% python3 -q
>>> import numpy as np
>>> from numpy import linalg as LA
>>> np.set_printoptions(precision=2, suppress=True, linewidth=100)
>>> def rd(a):
...     return np.round(a, 2) + 0
... 
>>> O, _ = LA.qr(np.array([[1.6, -0.1, -0.7, 0.0, 0.1],
...     [1.6, -0.5, 0.5, -0.3, 0.8],
...     [0.3, -0.1, 0.8, 0.4, 0.8],
...     [1.1, -2.3, 1.4, 0.6, 0.5],
...     [-2.1, -0.3, 0.3, -0.3, 0.0],
...     [1.3, 0.8, 0.6, -0.2, 1.1],
...     [1.4, -1.3, 0.6, -1.3, 0.2]]))
>>> E = O @ O.T
>>> rd(E)
array([[ 0.85,  0.31, -0.08, -0.04, -0.05, -0.12, -0.09],
       [ 0.31,  0.36,  0.16,  0.09,  0.09,  0.25,  0.18],
       [-0.08,  0.16,  0.36,  0.21,  0.13,  0.31, -0.21],
       [-0.04,  0.09,  0.21,  0.9 , -0.07, -0.18,  0.04],
       [-0.05,  0.09,  0.13, -0.07,  0.95, -0.13,  0.02],
       [-0.12,  0.25,  0.31, -0.18, -0.13,  0.68,  0.03],
       [-0.09,  0.18, -0.21,  0.04,  0.02,  0.03,  0.9 ]])
>>> Uu, s, Vt = LA.svd(E)
>>> vecs = Vt[:(s > 1e-8).sum()]
>>> rng = np.random.default_rng(535)
>>> vec = E[6] + 3 * E[4] + rng.integers(2) * np.eye(7)[3]
>>> rd(vec)
array([-0.22,  0.46,  0.16, -0.17,  2.87, -0.34,  0.95])
>>> np.allclose(vecs.T @ vecs @ vec, vec)
True
>>> rd(vecs.T @ vecs)
array([[ 0.85,  0.31, -0.08, -0.04, -0.05, -0.12, -0.09],
       [ 0.31,  0.36,  0.16,  0.09,  0.09,  0.25,  0.18],
       [-0.08,  0.16,  0.36,  0.21,  0.13,  0.31, -0.21],
       [-0.04,  0.09,  0.21,  0.9 , -0.07, -0.18,  0.04],
       [-0.05,  0.09,  0.13, -0.07,  0.95, -0.13,  0.02],
       [-0.12,  0.25,  0.31, -0.18, -0.13,  0.68,  0.03],
       [-0.09,  0.18, -0.21,  0.04,  0.02,  0.03,  0.9 ]])
>>> LA.matrix_rank(np.vstack([E, vec]))
np.int64(5)
>>> rd(np.diag(vecs.T @ vecs))
array([0.85, 0.36, 0.36, 0.9 , 0.95, 0.68, 0.9 ])
